% ipython --no-banner

In [1]: import numpy as np

In [2]: np.set_printoptions(precision=3, suppress=True, linewidth=140)

In [3]: E = np.load("block15.npy")

In [4]: E
Out[4]: 
array([[ 3.   , -5.285,  1.742,  1.144,  2.508],
       [ 3.   , -4.989, -0.373,  2.034, -6.209],
       [ 3.   , -5.26 , -1.9  ,  1.219, -8.617],
       [ 3.   , -3.925,  4.576,  5.225,  0.129],
       [ 3.   , -4.307,  2.125,  4.08 , -4.169],
       [ 3.   , -3.946,  3.717,  5.162, -2.279],
       [ 3.   , -3.749,  4.315,  5.753, -2.065],
       [ 3.   , -4.787,  0.661,  2.64 , -4.723],
       [ 3.   , -4.748,  2.194,  2.755, -0.431],
       [ 3.   , -5.618, -0.463,  0.146, -1.445],
       [ 3.   , -4.988,  1.594,  2.037, -0.318],
       [ 3.   , -3.139,  7.006,  7.583,  1.131],
       [ 3.   , -4.813,  3.046,  2.56 ,  2.644],
       [ 3.   , -4.42 ,  2.279,  3.74 , -2.804],
       [ 3.   , -2.885,  6.88 ,  8.344, -1.279],
       [ 3.   , -5.068, -0.959,  1.795, -7.329],
       [ 3.   , -3.625,  5.66 ,  6.125,  0.98 ],
       [ 3.   , -4.301,  3.412,  4.098, -0.358],
       [ 3.   , -4.868,  3.001,  2.397,  2.946],
       [ 3.   , -5.307, -0.122,  1.08 , -2.913],
       [ 3.   , -4.479,  3.855,  3.563,  2.398],
       [ 3.   , -4.688,  2.583,  2.936,  0.251],
       [ 3.   , -5.773, -2.998, -0.319, -7.808],
       [ 3.   , -5.244,  0.168,  1.267, -2.541],
       [ 3.   , -3.653,  5.295,  6.04 ,  0.111],
       [ 3.   , -6.835, -5.382, -3.506, -6.465],
       [ 3.   , -3.416,  6.861,  6.752,  2.909]])

In [5]: [round(float(x), 3) for x in np.linalg.svd(E, compute_uv=False)[:3]]
Out[5]: [36.73, 24.164, 10.734]

In [6]: np.linalg.matrix_rank(E, rtol=0.1)
Out[6]: np.int64(3)

In [7]: feats = np.load("run16.npy")

In [8]: feats
Out[8]: 
array([[ 0.831,  0.047,  0.074,  0.011,  0.047,  0.052, -0.046, -0.061, -0.268, -0.096, -0.08 , -0.142,  0.119],
       [ 0.047,  0.976, -0.003,  0.022,  0.051, -0.048,  0.013,  0.033,  0.084, -0.026,  0.014,  0.048, -0.065],
       [ 0.074, -0.003,  0.491, -0.043,  0.043,  0.25 ,  0.085, -0.152,  0.228,  0.1  , -0.17 , -0.202, -0.127],
       [ 0.011,  0.022, -0.043,  0.941, -0.155,  0.072,  0.003, -0.033, -0.003,  0.131,  0.026, -0.008,  0.067],
       [ 0.047,  0.051,  0.043, -0.155,  0.304, -0.161, -0.061, -0.082, -0.05 ,  0.358, -0.104,  0.019,  0.048],
       [ 0.052, -0.048,  0.25 ,  0.072, -0.161,  0.464, -0.077,  0.077,  0.017, -0.126, -0.202,  0.115, -0.261],
       [-0.046,  0.013,  0.085,  0.003, -0.061, -0.077,  0.967, -0.007, -0.097, -0.024, -0.049, -0.017,  0.015],
       [-0.061,  0.033, -0.152, -0.033, -0.082,  0.077, -0.007,  0.887, -0.074,  0.037, -0.155, -0.165,  0.009],
       [-0.268,  0.084,  0.228, -0.003, -0.05 ,  0.017, -0.097, -0.074,  0.531, -0.103, -0.09 , -0.17 ,  0.231],
       [-0.096, -0.026,  0.1  ,  0.131,  0.358, -0.126, -0.024,  0.037, -0.103,  0.676, -0.108, -0.058, -0.102],
       [-0.08 ,  0.014, -0.17 ,  0.026, -0.104, -0.202, -0.049, -0.155, -0.09 , -0.108,  0.545, -0.259, -0.216],
       [-0.142,  0.048, -0.202, -0.008,  0.019,  0.115, -0.017, -0.165, -0.17 , -0.058, -0.259,  0.715,  0.008],
       [ 0.119, -0.065, -0.127,  0.067,  0.048, -0.261,  0.015,  0.009,  0.231, -0.102, -0.216,  0.008,  0.672]])

In [9]: Uu, sigma, Vt = np.linalg.svd(feats)

In [10]: evecs = Vt[:(sigma > 1e-8).sum()]

In [11]: rng = np.random.default_rng(76)

In [12]: vec = feats[6] + -2 * feats[2] + rng.integers(2) * np.eye(13)[12]

In [13]: vec
Out[13]: array([-0.194,  0.02 , -0.896,  0.088, -0.146, -0.577,  0.796,  0.297, -0.553, -0.223,  0.292,  0.387,  1.27 ])

In [14]: round(np.linalg.norm(vec - evecs.T @ evecs @ vec), 3)
Out[14]: np.float64(0.573)

In [15]: out = feats / np.linalg.norm(feats, axis=1, keepdims=True)

In [16]: cov = out @ out.T

In [17]: np.linalg.norm(out, axis=1)
Out[17]: array([1., 1., 1., 1., 1., 1., 1., 1., 1., 1., 1., 1., 1.])

In [18]: (cov - 2 * np.eye(13)).round(6).argmax(axis=1)
Out[18]: array([12,  8,  5,  9,  9,  2,  2,  5,  2,  4,  3,  5,  8])

In [19]: round(float(np.degrees(np.arccos(np.clip(cov[2, 8], -1, 1)))), 3)
Out[19]: 63.524

In [20]: evals, evecs = np.linalg.eigh(feats)

In [21]: (evals > 1e-8).sum(), (evals < -1e-8).sum()
Out[21]: (np.int64(9), np.int64(0))

In [22]: np.linalg.eigvalsh(feats + 2 * np.eye(13))
Out[22]: array([2., 2., 2., 2., 3., 3., 3., 3., 3., 3., 3., 3., 3.])

In [23]: np.round(np.linalg.eigvalsh(feats @ feats), 3) + 0
Out[23]: array([0., 0., 0., 0., 1., 1., 1., 1., 1., 1., 1., 1., 1.])

In [24]: Uu, sigma, Vt = np.linalg.svd(feats, full_matrices=False)

In [25]: sigma.round(3) + 0
Out[25]: array([1., 1., 1., 1., 1., 1., 1., 1., 1., 0., 0., 0., 0.])

In [26]: round(np.sqrt((sigma ** 2).sum()), 3), round(np.linalg.norm(feats), 3)
Out[26]: (np.float64(3.0), np.float64(3.0))

In [27]: np.cumsum(sigma ** 2) / np.sum(sigma ** 2)
Out[27]: array([0.111, 0.222, 0.333, 0.444, 0.556, 0.667, 0.778, 0.889, 1.   , 1.   , 1.   , 1.   , 1.   ])

In [28]: Uu.shape, sigma.shape, Vt.shape
Out[28]: ((13, 13), (13,), (13, 13))

In [29]: np.round(sigma / sigma[0], 3) + 0
Out[29]: array([1., 1., 1., 1., 1., 1., 1., 1., 1., 0., 0., 0., 0.])

In [30]: (sigma > 1e-8).sum()
Out[30]: np.int64(9)

In [31]: J = np.load("out2.npy")

In [32]: J
Out[32]: 
array([[ 0.,  0.,  0.,  0.,  0.,  0., -2., -1.],
       [ 0.,  0.,  0.,  0.,  0.,  0., -2.,  2.],
       [ 0.,  0.,  0.,  0.,  0.,  0., -2.,  1.],
       [ 0.,  0.,  0.,  0.,  0.,  0.,  1., -3.],
       [ 0.,  0.,  0.,  0.,  0.,  0.,  2., -3.],
       [ 0.,  0.,  0.,  0.,  0.,  0., -2.,  1.],
       [-2., -2., -2.,  1.,  2., -2.,  0.,  0.],
       [-1.,  2.,  1., -3., -3.,  1.,  0.,  0.]])

In [33]: Uu, sigma, Vt = np.linalg.svd(J, full_matrices=False)

In [34]: np.round(Vt @ Vt.T, 3) + 0
Out[34]: 
array([[1., 0., 0., 0., 0., 0., 0., 0.],
       [0., 1., 0., 0., 0., 0., 0., 0.],
       [0., 0., 1., 0., 0., 0., 0., 0.],
       [0., 0., 0., 1., 0., 0., 0., 0.],
       [0., 0., 0., 0., 1., 0., 0., 0.],
       [0., 0., 0., 0., 0., 1., 0., 0.],
       [0., 0., 0., 0., 0., 0., 1., 0.],
       [0., 0., 0., 0., 0., 0., 0., 1.]])

In [35]: sigma.round(3) + 0
Out[35]: array([6.175, 6.175, 2.805, 2.805, 0.   , 0.   , 0.   , 0.   ])

In [36]: Uu.shape, sigma.shape, Vt.shape
Out[36]: ((8, 8), (8,), (8, 8))

In [37]: np.round(Uu.T @ Uu, 3) + 0
Out[37]: 
array([[1., 0., 0., 0., 0., 0., 0., 0.],
       [0., 1., 0., 0., 0., 0., 0., 0.],
       [0., 0., 1., 0., 0., 0., 0., 0.],
       [0., 0., 0., 1., 0., 0., 0., 0.],
       [0., 0., 0., 0., 1., 0., 0., 0.],
       [0., 0., 0., 0., 0., 1., 0., 0.],
       [0., 0., 0., 0., 0., 0., 1., 0.],
       [0., 0., 0., 0., 0., 0., 0., 1.]])

In [38]: np.cumsum(sigma ** 2) / np.sum(sigma ** 2)
Out[38]: array([0.414, 0.829, 0.914, 1.   , 1.   , 1.   , 1.   , 1.   ])

In [39]: np.round(Uu.T @ J @ Vt.T, 3) + 0
Out[39]: 
array([[6.175, 0.   , 0.   , 0.   , 0.   , 0.   , 0.   , 0.   ],
       [0.   , 6.175, 0.   , 0.   , 0.   , 0.   , 0.   , 0.   ],
       [0.   , 0.   , 2.805, 0.   , 0.   , 0.   , 0.   , 0.   ],
       [0.   , 0.   , 0.   , 2.805, 0.   , 0.   , 0.   , 0.   ],
       [0.   , 0.   , 0.   , 0.   , 0.   , 0.   , 0.   , 0.   ],
       [0.   , 0.   , 0.   , 0.   , 0.   , 0.   , 0.   , 0.   ],
       [0.   , 0.   , 0.   , 0.   , 0.   , 0.   , 0.   , 0.   ],
       [0.   , 0.   , 0.   , 0.   , 0.   , 0.   , 0.   , 0.   ]])

In [40]: np.round(np.sqrt((sigma ** 2).sum()), 3), round(float(np.linalg.norm(J)), 3)
Out[40]: (np.float64(9.592), 9.592)

In [41]: [round(float(np.linalg.det(J[:i, :i])), 2) + 0 for i in range(1, 9)]
Out[41]: [0.0, 0.0, 0.0, 0.0, 0.0, 0.0, 0.0, 0.0]

In [42]: np.round(np.linalg.eigvalsh(J).min(), 3)
Out[42]: np.float64(-6.175)

In [43]: evals, evecs = np.linalg.eigh(J)

In [44]: np.linalg.eigvalsh(J + -2 * np.eye(8))
Out[44]: array([-8.175, -4.805, -2.   , -2.   , -2.   , -2.   ,  0.805,  4.175])

In [45]: np.round(np.linalg.eigvalsh(J @ J), 3) + 0
Out[45]: array([ 0.   ,  0.   ,  0.   ,  0.   ,  7.867,  7.867, 38.133, 38.133])

In [46]: np.round(evecs @ np.diag(evals) @ evecs.T, 3) + 0
Out[46]: 
array([[ 0.,  0.,  0.,  0.,  0.,  0., -2., -1.],
       [ 0.,  0.,  0.,  0.,  0.,  0., -2.,  2.],
       [ 0.,  0.,  0.,  0.,  0.,  0., -2.,  1.],
       [ 0.,  0.,  0.,  0.,  0.,  0.,  1., -3.],
       [ 0.,  0.,  0.,  0.,  0.,  0.,  2., -3.],
       [ 0.,  0.,  0.,  0.,  0.,  0., -2.,  1.],
       [-2., -2., -2.,  1.,  2., -2.,  0.,  0.],
       [-1.,  2.,  1., -3., -3.,  1.,  0.,  0.]])

In [47]: round(float(evals.sum()), 3), np.trace(J)
Out[47]: (0.0, np.float64(0.0))

In [48]: np.round(evecs.T @ J @ evecs, 3) + 0
Out[48]: 
array([[-6.175,  0.   ,  0.   ,  0.   ,  0.   ,  0.   ,  0.   ,  0.   ],
       [ 0.   , -2.805,  0.   ,  0.   ,  0.   ,  0.   ,  0.   ,  0.   ],
       [ 0.   ,  0.   ,  0.   ,  0.   ,  0.   ,  0.   ,  0.   ,  0.   ],
       [ 0.   ,  0.   ,  0.   ,  0.   ,  0.   ,  0.   ,  0.   ,  0.   ],
       [ 0.   ,  0.   ,  0.   ,  0.   ,  0.   ,  0.   ,  0.   ,  0.   ],
       [ 0.   ,  0.   ,  0.   ,  0.   ,  0.   ,  0.   ,  0.   ,  0.   ],
       [ 0.   ,  0.   ,  0.   ,  0.   ,  0.   ,  0.   ,  2.805,  0.   ],
       [ 0.   ,  0.   ,  0.   ,  0.   ,  0.   ,  0.   ,  0.   ,  6.175]])

In [49]: np.round(np.linalg.svd(J, compute_uv=False), 3) + 0
Out[49]: array([6.175, 6.175, 2.805, 2.805, 0.   , 0.   , 0.   , 0.   ])

In [50]: np.abs(evecs[:, -1])
Out[50]: array([0.065, 0.323, 0.237, 0.334, 0.409, 0.237, 0.466, 0.532])
